$ ipython --no-banner

In [1]: import numpy as np

In [2]: import numpy.linalg as la

In [3]: np.set_printoptions(precision=3, suppress=True, linewidth=160)

In [4]: def tidy(a):
   ...:     return np.round(a, 3) + 0
   ...: 

In [5]: J = np.load("layer6.npy")

In [6]: J
Out[6]: 
array([[0, 0, 0, 0, 0, 0, 0],
       [4, 4, 0, 0, 2, 0, 2],
       [0, 0, 0, 0, 0, 0, 0],
       [0, 0, 0, 0, 0, 0, 0],
       [0, 0, 0, 0, 0, 0, 0],
       [2, 2, 0, 0, 1, 0, 1]])

In [7]: W1 = np.array([[3, 0, 2, 2],
   ...:     [-3, 2, -3, -3],
   ...:     [-3, -3, 0, 1],
   ...:     [-3, 0, 0, -1],
   ...:     [-2, -3, 0, -3],
   ...:     [2, 3, -1, -1],
   ...:     [2, 2, 2, 2]])

In [8]: b = np.array([0, -3, 2, 3])

In [9]: hid = np.maximum(J @ W1 + b, 0)

In [10]: (hid > 0).astype(int)
Out[10]: 
array([[0, 0, 1, 1],
       [0, 1, 1, 0],
       [0, 0, 1, 1],
       [0, 0, 1, 1],
       [0, 0, 1, 1],
       [0, 0, 1, 0]])

In [11]: la.matrix_rank(hid)
Out[11]: np.int64(3)

In [12]: tidy((hid > 0).mean(axis=0))
Out[12]: array([0.   , 0.167, 1.   , 0.667])

In [13]: C = np.array([[3, 1, 1], [0, 0, 3], [2, 1, 0], [2, 2, 2]])

In [14]: hid @ C
Out[14]: 
array([[10,  8,  6],
       [ 4,  2,  9],
       [10,  8,  6],
       [10,  8,  6],
       [10,  8,  6],
       [ 4,  2,  0]])

In [15]: (hid @ C).round(6).argmax(axis=1)
Out[15]: array([0, 2, 0, 0, 0, 0])

In [16]: def softmax(z):
    ...:     e = np.exp(z - z.max(axis=-1, keepdims=True))
    ...:     return e / e.sum(axis=-1, keepdims=True)
    ...: 

In [17]: tidy(softmax(J[2] + -1))
Out[17]: array([0.143, 0.143, 0.143, 0.143, 0.143, 0.143, 0.143])

In [18]: tidy(softmax(10 * J[2]))
Out[18]: array([0.143, 0.143, 0.143, 0.143, 0.143, 0.143, 0.143])

In [19]: S = J @ J.T / np.sqrt(7)

In [20]: tidy(softmax(S + np.triu(np.full(S.shape, -np.inf), 1)))
Out[20]: 
array([[1.   , 0.   , 0.   , 0.   , 0.   , 0.   ],
       [0.   , 1.   , 0.   , 0.   , 0.   , 0.   ],
       [0.333, 0.333, 0.333, 0.   , 0.   , 0.   ],
       [0.25 , 0.25 , 0.25 , 0.25 , 0.   , 0.   ],
       [0.2  , 0.2  , 0.2  , 0.2  , 0.2  , 0.   ],
       [0.001, 0.976, 0.001, 0.001, 0.001, 0.022]])

In [21]: rng = np.random.default_rng(19154)

In [22]: B = J + rng.integers(-2, 3, (6, 1)) @ rng.integers(-2, 3, (1, 7))

In [23]: B
Out[23]: 
array([[ 4,  2,  0, -4, -2,  4,  2],
       [ 4,  4,  0,  0,  2,  0,  2],
       [ 2,  1,  0, -2, -1,  2,  1],
       [ 0,  0,  0,  0,  0,  0,  0],
       [-4, -2,  0,  4,  2, -4, -2],
       [ 6,  4,  0, -4, -1,  4,  3]])

In [24]: tidy(la.svd(B - J, compute_uv=False))
Out[24]: array([13.964,  0.   ,  0.   ,  0.   ,  0.   ,  0.   ])

In [25]: B - J
Out[25]: 
array([[ 4,  2,  0, -4, -2,  4,  2],
       [ 0,  0,  0,  0,  0,  0,  0],
       [ 2,  1,  0, -2, -1,  2,  1],
       [ 0,  0,  0,  0,  0,  0,  0],
       [-4, -2,  0,  4,  2, -4, -2],
       [ 4,  2,  0, -4, -2,  4,  2]])

In [26]: la.matrix_rank(B - J, tol=1e-8)
Out[26]: np.int64(1)

In [27]: np.abs(B - J).sum(axis=1)
Out[27]: array([18,  0,  9,  0, 18, 18])

In [28]: left, sv, VT = la.svd(B)

In [29]: evecs = VT[:(sv > 1e-8).sum()]

In [30]: vec = B[4] + 2 * B[3] + rng.integers(2) * np.eye(7)[4]

In [31]: vec
Out[31]: array([-4., -2.,  0.,  4.,  2., -4., -2.])

In [32]: la.matrix_rank(np.vstack([B, vec]))
Out[32]: np.int64(2)

In [33]: tidy(np.diag(evecs.T @ evecs))
Out[33]: array([0.456, 0.404, 0.   , 0.351, 0.325, 0.351, 0.114])

In [34]: tidy(evecs.T @ evecs)
Out[34]: 
array([[ 0.456,  0.386,  0.   , -0.14 ,  0.088,  0.14 ,  0.228],
       [ 0.386,  0.404,  0.   ,  0.035,  0.228, -0.035,  0.193],
       [ 0.   ,  0.   ,  0.   ,  0.   ,  0.   ,  0.   ,  0.   ],
       [-0.14 ,  0.035,  0.   ,  0.351,  0.281, -0.351, -0.07 ],
       [ 0.088,  0.228,  0.   ,  0.281,  0.325, -0.281,  0.044],
       [ 0.14 , -0.035,  0.   , -0.351, -0.281,  0.351,  0.07 ],
       [ 0.228,  0.193,  0.   , -0.07 ,  0.044,  0.07 ,  0.114]])

In [35]: tidy(la.norm(vec - evecs.T @ evecs @ vec))
Out[35]: np.float64(0.0)

In [36]: left, sv, VT = la.svd(J)

In [37]: evecs = VT[:(sv > 1e-8).sum()]

In [38]: vec = J[3] + -2 * J[0] + rng.integers(2) * np.eye(7)[0]

In [39]: vec
Out[39]: array([1., 0., 0., 0., 0., 0., 0.])

In [40]: la.matrix_rank(np.vstack([J, vec]))
Out[40]: np.int64(2)

In [41]: np.allclose(evecs.T @ evecs @ vec, vec)
Out[41]: False

In [42]: tidy(np.diag(evecs.T @ evecs))
Out[42]: array([0.4, 0.4, 0. , 0. , 0.1, 0. , 0.1])

In [43]: E = np.load("dump.npy")

In [44]: E
Out[44]: 
array([[0, 0, 0, 1, 1, 0],
       [0, 0, 1, 0, 0, 0],
       [0, 1, 0, 0, 0, 0],
       [1, 0, 0, 0, 0, 0],
       [1, 0, 0, 0, 0, 0],
       [0, 0, 0, 0, 0, 0]])

In [45]: # splits into 3 blocks

In [46]: vals, evecs = la.eigh(E)

In [47]: tidy(la.eigvalsh(E + -2 * np.eye(6)))
Out[47]: array([-3.414, -3.   , -2.   , -2.   , -1.   , -0.586])

In [48]: tidy(vals.sum()), np.trace(E)
Out[48]: (np.float64(0.0), np.int64(0))

In [49]: np.unique(vals.round(6) + 0, return_counts=True)[1]
Out[49]: array([1, 1, 2, 1, 1])

In [50]: tidy(evecs.T @ E @ evecs)
Out[50]: 
array([[-1.414,  0.   ,  0.   ,  0.   ,  0.   ,  0.   ],
       [ 0.   , -1.   ,  0.   ,  0.   ,  0.   ,  0.   ],
       [ 0.   ,  0.   ,  0.   ,  0.   ,  0.   ,  0.   ],
       [ 0.   ,  0.   ,  0.   ,  0.   ,  0.   ,  0.   ],
       [ 0.   ,  0.   ,  0.   ,  0.   ,  1.   ,  0.   ],
       [ 0.   ,  0.   ,  0.   ,  0.   ,  0.   ,  1.414]])

In [51]: np.flatnonzero(la.matrix_power((E != 0) + (E.T != 0) + np.eye(6), 6)[1])
Out[51]: array([1, 2])

In [52]: tidy(np.sort(la.eigvals(E).real))
Out[52]: array([-1.414, -1.   ,  0.   ,  0.   ,  1.   ,  1.414])

In [53]: E @ E
Out[53]: 
array([[2, 0, 0, 0, 0, 0],
       [0, 1, 0, 0, 0, 0],
       [0, 0, 1, 0, 0, 0],
       [0, 0, 0, 1, 1, 0],
       [0, 0, 0, 1, 1, 0],
       [0, 0, 0, 0, 0, 0]])

In [54]: (E != 0).astype(int)
Out[54]: 
array([[0, 0, 0, 1, 1, 0],
       [0, 0, 1, 0, 0, 0],
       [0, 1, 0, 0, 0, 0],
       [1, 0, 0, 0, 0, 0],
       [1, 0, 0, 0, 0, 0],
       [0, 0, 0, 0, 0, 0]])

In [55]: tidy(la.det(E))
Out[55]: np.float64(0.0)

In [56]: labels = rng.permutation(6)

In [57]: labels
Out[57]: array([0, 3, 1, 2, 4, 5])

In [58]: B = E[labels][:, labels]

In [59]: B
Out[59]: 
array([[0, 1, 0, 0, 1, 0],
       [1, 0, 0, 0, 0, 0],
       [0, 0, 0, 1, 0, 0],
       [0, 0, 1, 0, 0, 0],
       [1, 0, 0, 0, 0, 0],
       [0, 0, 0, 0, 0, 0]])

In [60]: np.trace(B)
Out[60]: np.int64(0)

In [61]: np.diag(B)
Out[61]: array([0, 0, 0, 0, 0, 0])

In [62]: tidy(la.det(B)), tidy(la.det(E[labels]))
Out[62]: (np.float64(0.0), np.float64(0.0))

In [63]: la.cond(E) > 100
Out[63]: np.True_

In [64]: W0 = np.loadtxt("case8.csv", delimiter=",")

In [65]: W0
Out[65]: 
array([[ 0., -2.,  2., -1., -3.,  2.,  2.,  1.],
       [-3.,  2., -1., -2.,  3., -1.,  2.,  0.],
       [ 0., -3., -3., -2., -1., -2.,  2.,  2.],
       [ 3.,  2.,  2., -1., -2.,  1., -2., -1.],
       [ 3.,  0.,  1., -3.,  0.,  3., -3., -3.],
       [-2.,  1.,  3.,  1.,  1.,  3.,  1.,  3.],
       [ 3.,  0.,  0., -3., -3.,  0.,  2., -1.],
       [-1.,  3., -1., -2., -3., -3.,  1.,  0.],
       [ 3.,  0., -3.,  2.,  0., -1.,  2.,  3.],
       [-9.,  4., -1., -7.,  6., -1.,  8.,  1.]])

In [66]: B = np.c_[W0[:, :4] @ np.array([[5, 0, 4, 0], [-3, 5, 0, -5], [3, 1, 4, 4], [2, -5, 0, 5]]), np.array([2, 5, 2, 5, 2, 8, 5, 8, 3, 5])]

In [67]: B
Out[67]: 
array([[ 10.,  -3.,   8.,  13.,   2.],
       [-28.,  19., -16., -24.,   5.],
       [ -4.,  -8., -12.,  -7.,   2.],
       [ 13.,  17.,  20.,  -7.,   5.],
       [ 12.,  16.,  16., -11.,   2.],
       [ -2.,   3.,   4.,  12.,   8.],
       [  9.,  15.,  12., -15.,   5.],
       [-21.,  24.,  -8., -29.,   8.],
       [ 10., -13.,   0.,  -2.,   3.],
       [-74.,  54., -40., -59.,   5.]])

In [68]: tidy(la.norm(la.qr(W0)[0].T @ B, axis=0) ** 2 / ((B ** 2).sum(axis=0) + 1e-12))
Out[68]: array([1.   , 1.   , 1.   , 1.   , 0.916])

In [69]: la.matrix_rank(np.c_[W0, B])
Out[69]: np.int64(9)

In [70]: mat = np.load("m.npy")

In [71]: mat
Out[71]: 
array([[-16,  -7,  10,  35,  41],
       [-10, -26,  -4,  49,  38],
       [ 14,   2,   0, -22, -12],
       [  9,  11, -14,  17, -14],
       [ -6,  13,  -1,  34,  15],
       [ -3, -17,  16, -26,  16],
       [ -2, -30,   4,  -9,  14],
       [  9,  22,  -3,  10,  -5],
       [ -3, -16,  -5,  26,  17],
       [ -8,  35,   6,  11,  -1],
       [  6,   5,   6, -37, -17],
       [ -4,  29,   0,  14,  -5]])

In [72]: C = mat[[5, 1]].astype(float)

In [73]: for _ in range(3):
    ...:     labels = la.norm(mat[:, None] - C, axis=-1).argmin(axis=1)
    ...:     C = np.array([mat[labels == j].mean(axis=0) for j in range(2)])
    ...: 

In [74]: labels
Out[74]: array([1, 1, 0, 0, 1, 0, 0, 0, 1, 0, 0, 0])

In [75]: C[1] - C[0]
Out[75]: array([-11.375, -16.125,  -1.875,  41.25 ,  30.75 ])

In [76]: tidy(np.trace(la.pinv(mat) @ mat))
Out[76]: np.float64(4.0)

In [77]: np.abs(np.diag(la.qr(mat)[1])) > 1e-9
Out[77]: array([ True,  True,  True,  True, False])

In [78]: la.lstsq(mat[:-1].T, mat[-1])[2]
Out[78]: np.int32(4)

In [79]: arr = np.load("data.npy")

In [80]: arr
Out[80]: 
array([[0, 0, 0, 0, 0, 0, 1, 0, 0, 0, 0, 0],
       [0, 0, 0, 1, 1, 0, 0, 1, 0, 0, 0, 1],
       [0, 0, 0, 0, 0, 0, 0, 0, 1, 0, 0, 0],
       [0, 1, 0, 0, 1, 0, 0, 0, 0, 0, 0, 0],
       [0, 1, 0, 1, 0, 1, 1, 0, 0, 0, 0, 1],
       [0, 0, 0, 0, 1, 0, 1, 0, 0, 0, 0, 0],
       [1, 0, 0, 0, 1, 1, 0, 0, 0, 0, 1, 0],
       [0, 1, 0, 0, 0, 0, 0, 0, 0, 1, 0, 1],
       [0, 0, 1, 0, 0, 0, 0, 0, 0, 1, 1, 0],
       [0, 0, 0, 0, 0, 0, 0, 1, 1, 0, 0, 0],
       [0, 0, 0, 0, 0, 0, 1, 0, 1, 0, 0, 0],
       [0, 1, 0, 0, 1, 0, 0, 1, 0, 0, 0, 0]])

In [81]: Xc = mat - mat.mean(axis=0)

In [82]: evecs = la.svd(Xc)[2][:4]

In [83]: B = Xc - Xc @ evecs.T @ evecs

In [84]: tidy(B.std(axis=0))
Out[84]: array([0., 0., 0., 0., 0.])

In [85]: tidy(np.diag(evecs.T @ evecs))
Out[85]: array([0.972, 0.955, 0.381, 0.891, 0.802])

In [86]: K = np.load("block11.npy")

In [87]: K
Out[87]: 
array([[0., 0., 0., 0., 0., 5.],
       [0., 0., 0., 0., 0., 1.],
       [0., 0., 0., 0., 0., 0.],
       [0., 0., 0., 0., 0., 3.],
       [0., 0., 0., 0., 0., 5.],
       [5., 1., 0., 3., 5., 0.]])

In [88]: vec = np.array([-1, 1, -2, -1, 7, -5])

In [89]: h = np.maximum(K @ vec, 0)

In [90]: np.maximum(K @ vec, 0) - np.maximum(-K @ vec, 0)
Out[90]: array([-25.,  -5.,   0., -15., -25.,  28.])

In [91]: K * (h > 1e-9)[:, None]
Out[91]: 
array([[0., 0., 0., 0., 0., 0.],
       [0., 0., 0., 0., 0., 0.],
       [0., 0., 0., 0., 0., 0.],
       [0., 0., 0., 0., 0., 0.],
       [0., 0., 0., 0., 0., 0.],
       [5., 1., 0., 3., 5., 0.]])

In [92]: tidy(np.tanh(K @ vec))
Out[92]: array([-1., -1.,  0., -1., -1.,  1.])

In [93]: np.flatnonzero(h > 1e-9)
Out[93]: array([5])
